% python3 -q
>>> import numpy as np
>>> import numpy.linalg as la
>>> np.set_printoptions(suppress=True, linewidth=200)
>>> mat = np.abs(np.array([[2, -4, 3, 3, 2],
...     [-3, -1, 1, 1, -1],
...     [-2, -2, -4, -4, -5],
...     [0, 4, -2, -3, -3],
...     [1, 1, 1, 5, 5]])) + np.eye(5)
>>> mat = mat / mat.sum(axis=1, keepdims=True)
>>> mat.round(2)
array([[0.2 , 0.27, 0.2 , 0.2 , 0.13],
       [0.38, 0.25, 0.12, 0.12, 0.12],
       [0.11, 0.11, 0.28, 0.22, 0.28],
       [0.  , 0.31, 0.15, 0.31, 0.23],
       [0.07, 0.07, 0.07, 0.36, 0.43]])
>>> r0 = np.array([1, 1, 0])
>>> np.round(np.convolve(mat[4], r0), 2)
array([0.07, 0.14, 0.14, 0.43, 0.79, 0.43, 0.  ])
>>> np.round(np.cross(mat[4, :3], mat[2, :3]), 2)
array([ 0.01, -0.01,  0.  ])
>>> arr = np.loadtxt("case2.csv", delimiter=",")
>>> arr
array([[ 2.8, -0.4, -1.3, -2.6,  1.9, -2. ],
       [-0.5, -1.7,  0.5, -1.5,  1.1, -0.4],
       [ 0.1,  0.9,  1.4,  0.7,  0.5, -0.4],
       [ 0.9,  0. ,  0.3,  1. ,  0.1, -1. ],
       [-0.4,  0.2,  0. ,  0. , -0.5, -0.8],
       [-0.2, -2.6, -0.2,  1. ,  1.2, -0.2],
       [-2. ,  0.5,  0.5, -1.6,  0.5, -1.3],
       [ 1.2,  0.2, -0.1,  1.5,  0. , -1.5],
       [ 0. , -0.9, -4.5, -0.3, -0.9,  0. ],
       [ 0.5, -0.7,  0.7, -1.9,  0.1, -1. ],
       [-0.9, -1.1, -0.8,  0. , -1.3,  0.5],
       [ 0.1, -0.8, -0.6,  0.9, -1. , -0.8],
       [ 3.2,  0. , -1.7, -1.3, -0.1, -0.6],
       [ 1.4, -2.6,  0.8, -0.8,  0.3, -0.7],
       [ 0.3, -0.1,  0.3, -1.5,  0.7,  0.2],
       [ 0.5,  0.3, -1. , -0.3, -0.1, -1.4],
       [-0.5, -0.8, -0.6, -0.5,  1. ,  0.9],
       [-0.8,  0.2,  0.6, -0.5,  0.2, -0.9],
       [ 0.2, -1.6,  0.2,  0. , -0.8,  1.2],
       [-0.2, -0.2,  0.4, -0.1,  0.7, -1. ],
       [ 1.3,  0. ,  0.4, -0.1,  0.5,  0.1],
       [-0.2,  0.6,  1.2,  0. , -0.3, -0.2],
       [-1.5, -0.5,  0.7, -0.6,  1.5,  0.2],
       [-0.2, -0.3,  0.9, -0.3, -1.3,  0.3]])
>>> vec = np.array([-2, 3, -3, -3, -2, 3])
>>> rhs = arr @ vec
>>> np.round(la.solve(arr.T @ arr, arr.T @ rhs), 2)
array([-2.,  3., -3., -3., -2.,  3.])
>>> rng = np.random.default_rng(834)
>>> rhs = rhs + 0.1 * rng.normal(size=24)
>>> rhs.round(2)
array([ -4.92,  -4.37,  -5.75,  -8.92,   0.05, -12.67,   3.91, -10.38,  13.55,  -2.78,   4.91,  -3.93,   0.96, -13.2 ,   1.8 ,  -0.29,   2.63,  -1.24,  -0.62,  -5.52,  -4.22,  -1.42,  -1.22,   1.16])
>>> coef, *_ = la.lstsq(arr, rhs)
>>> coef.round()
array([-2.,  3., -3., -3., -2.,  3.])
>>> [round(float(la.norm(la.solve(arr.T @ arr + lam * np.eye(6), arr.T @ rhs))), 2) for lam in (0, 1, 10, 100)]
[6.59, 6.26, 4.37, 1.17]
>>> coef.round(2)
array([-2.  ,  2.98, -3.  , -2.96, -1.96,  2.99])
>>> Xs = (arr - arr.mean(axis=0)) / arr.std(axis=0)
>>> np.round(Xs.std(axis=0), 2)
array([1., 1., 1., 1., 1., 1.])
>>> np.argwhere(np.abs(Xs) > 2)
array([[ 0,  0],
       [ 0,  3],
       [ 0,  4],
       [ 0,  5],
       [ 5,  1],
       [ 8,  2],
       [12,  0],
       [13,  1],
       [18,  5]])
>>> coef = la.lstsq(np.delete(Xs, 2, axis=1), Xs[:, 2])[0]
>>> round(float(1 - np.var(Xs[:, 2] - np.delete(Xs, 2, axis=1) @ coef)), 2)
0.17
>>> W2 = arr[[8, 23]].astype(float)
>>> for _ in range(6):
...     labels = la.norm(arr[:, None] - W2, axis=-1).argmin(axis=1)
...     W2 = np.array([arr[labels == j].mean(axis=0) for j in range(2)])
... 
>>> labels
array([0, 1, 1, 1, 1, 1, 1, 1, 0, 1, 1, 1, 0, 1, 1, 1, 1, 1, 1, 1, 1, 1, 1, 1])
>>> np.abs(W2[1] - W2[0]).argmax()
np.int64(2)
>>> Xs = arr - arr.mean(axis=0)
>>> evecs = la.svd(Xs)[2][:4]
>>> out = Xs - Xs @ evecs.T @ evecs
>>> np.round(out.std(axis=0), 2)
array([0.18, 0.25, 0.19, 0.35, 0.52, 0.51])
>>> la.norm(out, axis=1).round(6).argmax()
np.int64(5)
>>> data = np.load("out2.npy")
>>> data
array([[-1.,  1.,  0.],
       [ 0., -1.,  1.],
       [ 0.,  0., -1.]])
>>> np.allclose(data @ data.T, data.T @ data)
False
>>> np.round(la.matrix_power(data, 4), 2)
array([[ 1., -4.,  6.],
       [ 0.,  1., -4.],
       [ 0.,  0.,  1.]])
>>> np.round(la.det(data), 2)
np.float64(-1.0)
>>> q, r_ = la.qr(data)
>>> abs(r_[0, 0]), np.round(la.norm(data[:, 0]), 2)
(np.float64(1.0), np.float64(1.0))
>>> q @ r_
array([[-1.,  1.,  0.],
       [ 0., -1.,  1.],
       [ 0.,  0., -1.]])
>>> r_
array([[-1.,  1.,  0.],
       [ 0., -1.,  1.],
       [ 0.,  0., -1.]])
>>> np.allclose(r_.T @ r_, data.T @ data)
True
>>> vals, evecs = la.eig(r_)
>>> r_ @ evecs[:, 0] - vals[0] * evecs[:, 0]
array([0., 0., 0.])
>>> np.round(np.sort(la.eigvals(r_.T)), 2)
array([-1., -1., -1.])
>>> vals
array([-1., -1., -1.])
>>> np.round(np.sort(la.eigvals(la.inv(r_))), 2)
array([-1., -1., -1.])
>>> r0 = np.array([1, -2])
>>> np.cross(data[1, :3], data[2, :3])
array([1., 0., 0.])
>>> vec = np.array([0, -1, -1])
>>> rhs = data @ vec
>>> rhs
array([-1.,  0.,  1.])
>>> np.round(la.solve(data, data[:, 2]), 2)
array([-0., -0.,  1.])
>>> np.round(la.solve(data.T, data[1]), 2)
array([-0.,  1., -0.])
>>> K = np.load("run14.npy")
>>> K
array([[ 0,  0,  0,  9,  0],
       [ 0,  0,  0,  0,  0],
       [ 0,  0,  0,  6, -4],
       [ 0,  0,  0, -1,  0]])
>>> # looks like rank 2
>>> out = data / np.sqrt((data ** 2).mean(axis=1, keepdims=True))
>>> la.matrix_rank(out) == la.matrix_rank(data)
np.True_
>>> la.matrix_rank(data - data.mean(axis=1, keepdims=True))
np.int64(2)
>>> Uu, sv, vt = la.svd(K)
>>> evecs = vt[:(sv > 1e-8).sum()]
>>> vec = K[0] + 5 * K[3] + rng.integers(2) * np.eye(5)[2]
>>> vec
array([0., 0., 1., 4., 0.])
>>> np.allclose(evecs.T @ evecs @ vec, vec)
False
>>> round(float(la.norm(vec - evecs.T @ evecs @ vec)), 2)
1.0
>>> np.round(evecs.T @ evecs, 2) + 0
array([[0., 0., 0., 0., 0.],
       [0., 0., 0., 0., 0.],
       [0., 0., 0., 0., 0.],
       [0., 0., 0., 1., 0.],
       [0., 0., 0., 0., 1.]])
>>> la.matrix_rank(np.vstack([K, vec]))
np.int64(3)
>>> Uu, sv, vt = la.svd(K)
>>> sv.round(2) + 0
array([11.11,  3.26,  0.  ,  0.  ])
>>> np.argmax(sv[:-1] / (sv[1:] + 1e-6)) + 1
np.int64(2)
>>> out = Uu[:, :2] @ np.diag(sv[:2]) @ vt[:2]
>>> round(float(la.norm(K - out, 2)), 2), np.round(sv[2], 2)
(0.0, np.float64(0.0))
>>> la.matrix_rank(out)
np.int64(2)
>>> la.matrix_rank(K, rtol=0.05)
np.int64(2)
>>> vec = np.array([-3, 5, -3, 4, -5])
>>> K @ np.eye(5)[0]
array([0., 0., 0., 0.])
>>> np.einsum("ij,j->i", K, vec)
array([36,  0, 44, -4])
>>> K * vec
array([[ 0,  0,  0, 36,  0],
       [ 0,  0,  0,  0,  0],
       [ 0,  0,  0, 24, 20],
       [ 0,  0,  0, -4,  0]])
>>> np.sign((K @ vec).round(6))
array([ 1,  0,  1, -1])
>>> la.matrix_rank(K, rtol=0.1)
np.int64(2)
>>> out = np.array([[2, -1], [-2, 0], [-2, 1]])
>>> W2 = np.array([[-2, 1, -2], [-3, 3, 0]])
>>> F = out @ W2
>>> F
array([[-1, -1, -4],
       [ 4, -2,  4],
       [ 1,  1,  4]])
>>> # null space of dimension 1
>>> Uu, sv, vt = la.svd(F)
>>> evecs = vt[:(sv > 1e-8).sum()]
>>> vec = F[0] + -3 * F[2] + rng.integers(2) * np.eye(3)[1]
>>> vec
array([ -4.,  -4., -16.])
>>> la.matrix_rank(np.vstack([F, vec]))
np.int64(2)
>>> np.round(np.diag(evecs.T @ evecs), 2)
array([0.56, 0.56, 0.89])
>>> np.allclose(F[:-1].T @ la.lstsq(F[:-1].T, F[-1])[0], F[-1])
True
>>> np.round(F @ la.pinv(F) @ F, 2)
array([[-1., -1., -4.],
       [ 4., -2.,  4.],
       [ 1.,  1.,  4.]])
>>> m1 = np.load("dump.npy")
>>> m1
array([[0, 1, 0, 0, 0, 0, 0],
       [1, 0, 0, 0, 1, 0, 0],
       [0, 0, 0, 0, 1, 0, 0],
       [0, 0, 0, 0, 0, 1, 0],
       [0, 1, 1, 0, 0, 1, 1],
       [0, 0, 0, 1, 1, 0, 0],
       [0, 0, 0, 0, 1, 0, 0]])
>>> # column 6 repeats column 2
>>> gram = np.cov(arr, rowvar=False)
>>> np.argwhere(np.triu(np.abs(np.corrcoef(arr.T)) > 0.8, 1))
array([], shape=(0, 2), dtype=int64)
>>> np.argsort(-arr.std(axis=0).round(6), kind="stable")
array([2, 0, 3, 1, 4, 5])
>>> np.round(np.polyfit(arr[:, 1], arr[:, 4], 1), 2)
array([-0.07,  0.13])
>>> np.round(np.corrcoef(arr.T), 2)
array([[ 1.  , -0.02, -0.27, -0.15,  0.09, -0.33],
       [-0.02,  1.  ,  0.14,  0.03, -0.07, -0.32],
       [-0.27,  0.14,  1.  ,  0.08,  0.21,  0.02],
       [-0.15,  0.03,  0.08,  1.  , -0.38,  0.15],
       [ 0.09, -0.07,  0.21, -0.38,  1.  , -0.26],
       [-0.33, -0.32,  0.02,  0.15, -0.26,  1.  ]])
>>> gram.shape
(6, 6)
>>> np.round(arr.std(axis=0), 2)
array([1.16, 0.9 , 1.2 , 0.98, 0.84, 0.77])
